$ ipython --no-banner

In [1]: import numpy as np

In [2]: np.set_printoptions(suppress=True, linewidth=200)

In [3]: E = np.load("m.npy")

In [4]: print(E)
[[0 2 2 0 1 0 1 1]
 [1 0 2 2 0 1 0 1]
 [1 1 0 2 2 0 1 0]
 [0 1 1 0 2 2 0 1]
 [1 0 1 1 0 2 2 0]
 [0 1 0 1 1 0 2 2]
 [2 0 1 0 1 1 0 2]
 [2 2 0 1 0 1 1 0]]

In [5]: rng = np.random.default_rng(42907)

In [6]: lab = rng.permutation(8)

In [7]: lab
Out[7]: array([3, 1, 6, 0, 2, 5, 7, 4])

In [8]: other = E[lab][:, lab]

In [9]: np.diag(other)
Out[9]: array([0, 0, 0, 0, 0, 0, 0, 0])

In [10]: print(other)
[[0 1 0 0 1 2 1 2]
 [2 0 0 1 2 1 1 0]
 [0 0 0 2 1 1 2 1]
 [0 2 1 0 2 0 1 1]
 [2 1 1 1 0 0 0 2]
 [1 1 2 0 0 0 2 1]
 [1 2 1 2 0 1 0 0]
 [1 0 2 1 1 2 0 0]]

In [11]: lab = rng.permutation(8)

In [12]: other = E[:, lab] * rng.choice([-1, 1], 8)

In [13]: other
Out[13]: 
array([[ 1,  0,  0, -1,  1, -2, -2,  0],
       [ 0,  1,  1, -1,  0, -2,  0,  2],
       [ 2,  0,  1,  0,  1,  0, -1,  2],
       [ 2,  2,  0, -1,  0, -1, -1,  0],
       [ 0,  2,  1,  0,  2, -1,  0,  1],
       [ 1,  0,  0, -2,  2,  0, -1,  1],
       [ 1,  1,  2, -2,  0, -1,  0,  0],
       [ 0,  1,  2,  0,  1,  0, -2,  1]])

In [14]: U, _, vt = np.linalg.svd(E.T @ other)

In [15]: print(lab)
[4 5 0 7 6 2 1 3]

In [16]: print(np.round(U @ vt, 2) + 0)
[[ 0.  0.  1.  0.  0.  0.  0.  0.]
 [ 0.  0.  0.  0.  0.  0. -1.  0.]
 [ 0.  0.  0.  0.  0. -1.  0.  0.]
 [ 0.  0.  0.  0.  0.  0.  0.  1.]
 [ 1.  0.  0.  0.  0.  0.  0.  0.]
 [ 0.  1.  0.  0.  0.  0.  0.  0.]
 [ 0.  0.  0.  0.  1.  0.  0.  0.]
 [ 0.  0.  0. -1.  0.  0.  0.  0.]]

In [17]: x0 = np.array([1, 2, 3, 0, 1, 1, 2, 3])

In [18]: y = other @ x0

In [19]: y
Out[19]: array([-4,  9, 10,  3, 11,  4,  8,  8])

In [20]: np.round(np.linalg.solve(other.T, other[2]), 2) + 0
Out[20]: array([0., 0., 1., 0., 0., 0., 0., 0.])

In [21]: np.round(np.linalg.solve(other, y), 2) + 0
Out[21]: array([1., 2., 3., 0., 1., 1., 2., 3.])

In [22]: print(np.round(np.linalg.solve(other, other[:, 1]), 2))
[ 0.  1.  0. -0. -0. -0.  0.  0.]

In [23]: np.round(np.linalg.solve(other, -3 * y), 2) + 0
Out[23]: array([-3., -6., -9.,  0., -3., -3., -6., -9.])

In [24]: np.round(np.linalg.solve(other, y + other[:, 0]), 2) + 0
Out[24]: array([2., 2., 3., 0., 1., 1., 2., 3.])

In [25]: x0 = np.array([-2, 2, 0, 0, 0, 1, 2, -2])

In [26]: h = np.maximum(E @ x0, 0)

In [27]: np.round(np.tanh(E @ x0), 2)
Out[27]: array([ 1.  , -1.  ,  0.96,  0.96,  1.  ,  0.96, -1.  ,  1.  ])

In [28]: np.maximum(E @ (3 * x0), 0)
Out[28]: array([12,  0,  6,  6, 12,  6,  0,  9])

In [29]: t3 = np.stack([E, -2 * E, E[::-1]])

In [30]: np.linalg.matrix_rank(t3)
Out[30]: array([8, 8, 8])

In [31]: print(np.linalg.matrix_rank(t3.reshape(3, -1)))
2

In [32]: W2 = np.sign(np.array([[2, 7, -9, -1], [-2, 8, 8, -8], [-6, 0, 3, 8], [1, 1, 4, -5]]))

In [33]: other = (np.tril(W2, -1) + np.eye(4)) @ (np.triu(W2, 1) + np.eye(4))

In [34]: vals = np.array([2, 1, 1, 0])

In [35]: feats = np.rint(other * vals @ np.linalg.inv(other)) + 0

In [36]: feats
Out[36]: 
array([[ 6.,  0.,  3., -1.],
       [-8.,  0., -4.,  2.],
       [-2.,  1., -1.,  0.],
       [ 8.,  1.,  4., -1.]])

In [37]: np.round(np.poly(feats), 2) + 0
Out[37]: array([ 1., -4.,  5., -2.,  0.])

In [38]: round(np.linalg.det(feats.T), 2)
Out[38]: np.float64(0.0)

In [39]: print(np.round(np.linalg.eigvals(feats).sum().real, 2))
4.0

In [40]: np.einsum("ij,ji->", feats, feats)
Out[40]: np.float64(6.0)

In [41]: r = np.linalg.matrix_rank(feats)

In [42]: r
Out[42]: np.int64(3)

In [43]: N = np.linalg.svd(feats)[2][r:].T

In [44]: [int(np.linalg.matrix_rank(feats[:, :j + 1])) for j in range(4)]
Out[44]: [1, 2, 2, 3]

In [45]: print(N.shape)
(4, 1)

In [46]: np.allclose(feats @ N, 0)
Out[46]: True

In [47]: cov = feats.T @ feats

In [48]: print(np.trace(cov), (feats ** 2).sum())
218.0 218.0

In [49]: np.linalg.matrix_rank(cov)
Out[49]: np.int64(3)

In [50]: (feats @ feats.T).shape
Out[50]: (4, 4)

In [51]: cov
Out[51]: 
array([[168.,   6.,  84., -30.],
       [  6.,   2.,   3.,  -1.],
       [ 84.,   3.,  42., -15.],
       [-30.,  -1., -15.,   6.]])
